$ python3 -q
>>> import numpy as np
>>> import numpy.linalg as la
>>> np.set_printoptions(suppress=True, linewidth=100)
>>> def tidy(a):
...     return np.round(a, 1) + 0
... 
>>> W0 = np.array([[3, -15, -12, 0, 0, 0],
...     [-15, 9, 0, 0, 0, 0],
...     [6, -6, 15, 0, 0, 0],
...     [-2, 10, 8, -1, 5, 4],
...     [10, -6, 0, 5, -3, 0],
...     [-4, 4, -10, -2, 2, -5]])
>>> vec = np.array([-6, 0, 1, -6, -2, 7])
>>> y = W0 @ vec
>>> y
array([-30,  90, -21,  44, -84, -13])
>>> tidy(la.solve(W0, y + W0[:, 4]))
array([-6.,  0.,  1., -6., -1.,  7.])
>>> tidy(la.solve(W0, y))
array([-6.,  0.,  1., -6., -2.,  7.])
>>> tidy(la.solve(W0, W0[:, 3]))
array([0., 0., 0., 1., 0., 0.])
>>> tidy(la.solve(W0.T, W0[1]))
array([0., 1., 0., 0., 0., 0.])
>>> W = np.array([[1, 0, 0, 2, 0, 2],
...     [2, -2, -1, 2, 2, 2],
...     [2, 1, 2, 2, 0, -1],
...     [2, -1, 1, -2, -2, -1],
...     [2, 0, 0, 1, 0, 1],
...     [-1, 0, -1, 2, 2, -2]])
>>> c = np.array([1, -2, 2, 0, 1, 1])
>>> H = np.maximum(W0 @ W + c, 0)
>>> (H > 0).astype(int)
array([[0, 1, 0, 0, 0, 0],
       [1, 0, 0, 0, 1, 0],
       [1, 1, 1, 1, 0, 0],
       [1, 0, 1, 1, 1, 1],
       [1, 1, 1, 0, 0, 1],
       [0, 0, 0, 0, 1, 1]])
>>> H
array([[ 0, 16,  0,  0,  0,  0],
       [ 4,  0,  0,  0, 19,  0],
       [25, 25, 38, 30,  0,  0],
       [39,  0,  3, 47, 31,  7],
       [ 3,  5, 13,  0,  0,  1],
       [ 0,  0,  0,  0,  3, 25]])
>>> C = np.array([[0, 0, 4], [0, 0, 3], [4, 0, 3], [4, 0, 2], [4, 5, 2], [2, 3, 3]])
>>> W @ C
array([[ 12,   6,  14],
       [ 16,  16,  13],
       [ 14,  -3,  18],
       [-14, -13,  -3],
       [  6,   3,  13],
       [  8,   4,  -5]])
>>> (H @ C).round(6).argmax(axis=1)
array([2, 1, 2, 2, 2, 1])
>>> H @ C
array([[  0,   0,  48],
       [ 76,  95,  54],
       [272,   0, 349],
       [338, 176, 342],
       [ 54,   3,  69],
       [ 62,  90,  81]])
>>> r0 = np.array([1, -9, 5, 7, -9, 2])
>>> r1 = np.array([2, 0, 2, 0])
>>> mat = np.outer(r0, r1)
>>> mat
array([[  2,   0,   2,   0],
       [-18,   0, -18,   0],
       [ 10,   0,  10,   0],
       [ 14,   0,  14,   0],
       [-18,   0, -18,   0],
       [  4,   0,   4,   0]])
>>> U, sv, vt = la.svd(mat)
>>> V = vt[:(sv > 1e-8).sum()]
>>> rng = np.random.default_rng(645)
>>> vec = mat[2] + -2 * mat[4] + rng.integers(2) * np.eye(4)[0]
>>> vec
array([46.,  0., 46.,  0.])
>>> la.matrix_rank(np.vstack([mat, vec]))
np.int64(1)
>>> tidy(la.norm(vec - V.T @ V @ vec))
np.float64(0.0)
>>> tidy(np.diag(V.T @ V))
array([0.5, 0. , 0.5, 0. ])
>>> mat[5] @ mat[1]
np.int64(-144)
>>> tidy(la.norm(mat) ** 2 / la.norm(mat, 2) ** 2)
np.float64(1.0)
>>> tidy(la.norm(mat, 1)), tidy(la.norm(mat, np.inf))
(np.float64(66.0), np.float64(36.0))
>>> la.norm(mat, axis=1).argmax()
np.int64(1)
>>> tidy(la.norm(mat, 2))
np.float64(43.9)
>>> tidy(la.norm(mat[5] - mat[1]))
np.float64(31.1)
>>> feats = np.array([[-1, 1, -1, 0, -1, -2],
...     [-2, 2, -2, 2, 1, -2],
...     [2, 2, -2, 0, 2, -2],
...     [2, -2, 1, 2, 0, 1],
...     [-2, -2, 0, 0, -1, 2],
...     [0, 1, 1, 0, -2, 2]])
>>> Y = feats + rng.integers(-2, 3, (6, 5)) @ rng.integers(-2, 3, (5, 6))
>>> Y
array([[  1,   2,  -4,   0,   2,   0],
       [ -3,   3, -10,   3,  -1,   8],
       [  7,  -3,   0,  -7,  -2,  -4],
       [  1,   4,   1,   4,   8,   1],
       [  5,  -8,   5,  -7,  -3,  -3],
       [ -1,   4,   1,  -1,   0,   4]])
>>> tidy(la.svd(Y - feats, compute_uv=False))
array([20.2, 12.6,  7.4,  3.2,  0.9,  0. ])
>>> Y - feats
array([[ 2,  1, -3,  0,  3,  2],
       [-1,  1, -8,  1, -2, 10],
       [ 5, -5,  2, -7, -4, -2],
       [-1,  6,  0,  2,  8,  0],
       [ 7, -6,  5, -7, -2, -5],
       [-1,  3,  0, -1,  2,  2]])
>>> la.matrix_rank(Y - feats, tol=1e-8)
np.int64(5)
>>> M = np.load("sample0.npy")
>>> M
array([[ 0.2, -0.2,  7. , -0.2,  0.1, -1.8],
       [ 0.7,  0.2, -9. , -0.7, -0.3, -2.3],
       [-0.9,  0.6,  6. , -1. , -0.7, -1.2]])
>>> np.abs(M).max()
np.float64(9.0)
>>> tidy(M.sum(axis=1))
array([  5.1, -11.4,   2.8])
>>> np.count_nonzero(M)
np.int64(18)
>>> tidy(M - M[0])
array([[  0. ,   0. ,   0. ,   0. ,   0. ,   0. ],
       [  0.5,   0.4, -16. ,  -0.5,  -0.4,  -0.5],
       [ -1.1,   0.8,  -1. ,  -0.8,  -0.8,   0.6]])
>>> la.matrix_rank(M)
np.int64(3)
>>> tidy(la.svd(M, compute_uv=False))
array([12.9,  3.4,  1.3])
>>> np.unravel_index(np.abs(M).argmax(), M.shape)
(np.int64(1), np.int64(2))
